$ python -q
>>> import numpy as np
>>> import numpy.linalg as la
>>> np.set_printoptions(suppress=True, linewidth=200)
>>> W0 = np.load("dump.npy")
>>> W0.round(2)
array([[-0.29, -0.33,  0.97,  0.72, -1.15, -0.36,  0.09, -0.72, -0.74, -1.07,  0.09,  1.63, -0.92,  0.42],
       [ 0.66, -0.25,  0.84, -0.86,  1.  , -1.65,  0.8 ,  0.89, -0.77,  0.47, -0.22,  0.05, -0.63,  0.8 ],
       [ 0.88,  0.34, -0.77, -0.73, -0.61, -0.15, -1.32,  0.12,  0.56, -1.04, -0.28, -0.64, -0.94,  1.44],
       [-0.58, -1.64, -0.57, -0.86,  1.01, -0.23, -0.45, -0.44, -0.32, -1.34, -0.93,  0.13,  0.21, -0.8 ],
       [ 1.24, -0.97, -0.11,  0.26,  0.39,  0.41, -0.09, -0.05,  0.54,  0.18,  0.19,  1.26,  1.62,  1.25],
       [-0.88, -0.02, -0.41, -0.17, -0.08, -0.93, -1.21, -1.49, -0.84,  1.43,  0.11, -0.09,  0.42,  0.74],
       [ 1.68,  0.54,  0.45,  0.01, -0.27, -0.65, -1.03, -0.38,  0.1 ,  0.44, -0.91,  0.55,  0.08, -1.62],
       [-0.22,  0.22, -1.28,  1.56, -0.13, -0.82,  0.75,  0.25,  0.19,  0.08, -1.82,  0.04,  0.05,  0.39],
       [ 0.44, -0.11, -0.18, -0.34,  0.77,  1.58,  0.53, -1.06, -0.06,  0.94, -0.85,  0.43, -1.5 ,  0.31],
       [ 0.51,  1.01,  0.04,  0.8 ,  1.53, -0.55,  0.39, -1.5 ,  0.25, -1.07,  0.8 , -0.43,  0.05,  0.08],
       [ 0.37,  0.8 , -1.56,  0.01,  0.43,  0.38, -0.27,  0.8 , -1.79, -0.22,  0.72,  0.95, -0.07, -0.28],
       [ 0.66,  0.07,  0.76,  0.13, -0.5 ,  0.81,  0.29, -0.33, -1.73, -0.49, -0.87, -1.34,  0.95,  0.4 ],
       [ 1.02, -1.16, -1.13, -0.2 , -1.14, -0.56,  1.2 , -0.76, -0.11,  0.23,  0.94, -0.61, -0.3 , -0.51],
       [-0.37,  1.31, -0.29, -1.77, -0.6 , -0.17,  1.13, -0.62,  0.33, -0.35, -0.53,  0.78,  0.87,  0.09]])
>>> np.round(la.svd(W0, compute_uv=False), 2)
array([3., 3., 3., 3., 3., 3., 3., 3., 3., 3., 3., 3., 3., 3.])
>>> t3 = np.stack([W0, 3 * W0, W0[::-1]])
>>> (t3 @ W0.T).shape
(3, 14, 14)
>>> np.round(np.einsum("bij,cij->bc", t3, t3), 2) + 0
array([[ 126.,  378.,    0.],
       [ 378., 1134.,    0.],
       [   0.,    0.,  126.]])
>>> la.matrix_rank(t3.reshape(3, -1))
np.int64(2)
>>> t3.shape
(3, 14, 14)
>>> M = np.load("mat.npy")
>>> M
array([[-0.19, -2.2 ,  1.26,  5.92,  8.83, -4.66, -5.17, -2.8 ,  2.44, -1.06,  4.47],
       [-1.74, -2.6 ,  2.59,  5.96, 10.53, -4.19, -4.93, -2.41,  4.14, -3.71,  5.54],
       [-2.19, -1.57,  1.96,  4.33,  9.44, -6.37, -3.74, -3.94,  4.19, -3.69,  3.52],
       [ 2.38, -2.86,  1.9 ,  5.42,  8.06, -5.26, -5.63, -3.3 ,  3.05, -2.71,  5.73],
       [-0.28, -2.79,  1.11,  4.49,  8.28, -6.72, -2.87, -3.22,  3.59, -3.66,  5.44],
       [ 5.85, -5.5 , -0.21, -0.91,  3.61, -3.73,  1.02,  3.47, -5.74,  1.45, -2.19],
       [ 6.75, -5.73, -0.54, -2.14,  6.12, -4.7 ,  4.04,  2.05, -5.81,  2.71, -3.22],
       [-1.87, -2.11,  1.16,  7.09, 10.1 , -4.61, -5.64, -2.76,  2.79, -1.49,  2.96],
       [-0.6 , -1.46,  0.31,  6.15,  9.11, -5.03, -3.92, -5.18,  4.1 , -2.03,  0.99],
       [-1.9 , -2.52, -0.63,  6.28,  8.32, -3.19, -5.71, -2.4 ,  3.  , -1.45,  4.5 ],
       [ 8.02, -5.74, -0.35,  0.35,  3.92, -5.84,  0.18,  2.51, -4.84,  0.  , -0.48],
       [ 6.68, -1.93, -1.57, -0.23,  4.53, -5.23,  2.08,  3.79, -5.06,  1.69, -1.38],
       [ 5.89, -5.43, -1.13, -1.41,  5.47, -5.2 ,  0.75,  2.97, -3.52,  2.93, -2.29],
       [-1.89, -1.86,  2.44,  6.66, 10.03, -4.51, -6.59, -2.31,  4.03, -1.33,  5.09],
       [ 0.88, -2.12,  2.75,  5.35,  7.47, -6.04, -4.78, -2.84,  2.66, -3.07,  4.11]])
>>> def softmax(z):
...     e = np.exp(z - z.max(axis=-1, keepdims=True))
...     return e / e.sum(axis=-1, keepdims=True)
... 
>>> np.round(softmax(M).sum(axis=1), 2)
array([1., 1., 1., 1., 1., 1., 1., 1., 1., 1., 1., 1., 1., 1., 1.])
>>> np.round(softmax(10 * M[0]), 2) + 0
array([0., 0., 0., 0., 1., 0., 0., 0., 0., 0., 0.])
>>> np.round(softmax(M[0]), 2) + 0
array([0.  , 0.  , 0.  , 0.05, 0.93, 0.  , 0.  , 0.  , 0.  , 0.  , 0.01])
>>> np.round(softmax(M[0] + 3), 2) + 0
array([0.  , 0.  , 0.  , 0.05, 0.93, 0.  , 0.  , 0.  , 0.  , 0.  , 0.01])
>>> scores = M @ M.T / np.sqrt(11)
>>> np.round(softmax(scores)[0] @ M, 2)
array([-1.84, -2.08,  2.47,  6.46, 10.17, -4.42, -6.1 , -2.35,  4.05, -2.02,  5.19])
>>> t3 = np.stack([M, 2 * M, M[::-1]])
>>> la.matrix_rank(t3)
array([11, 11, 11])
>>> np.round(la.norm(t3, axis=(1, 2)), 2)
array([ 55.88, 111.77,  55.88])
>>> Y = M / np.sqrt((M ** 2).mean(axis=1, keepdims=True))
>>> la.matrix_rank(M - M.mean(axis=1, keepdims=True))
np.int64(10)
>>> np.round(la.norm(Y, axis=1), 2)
array([3.32, 3.32, 3.32, 3.32, 3.32, 3.32, 3.32, 3.32, 3.32, 3.32, 3.32, 3.32, 3.32, 3.32, 3.32])
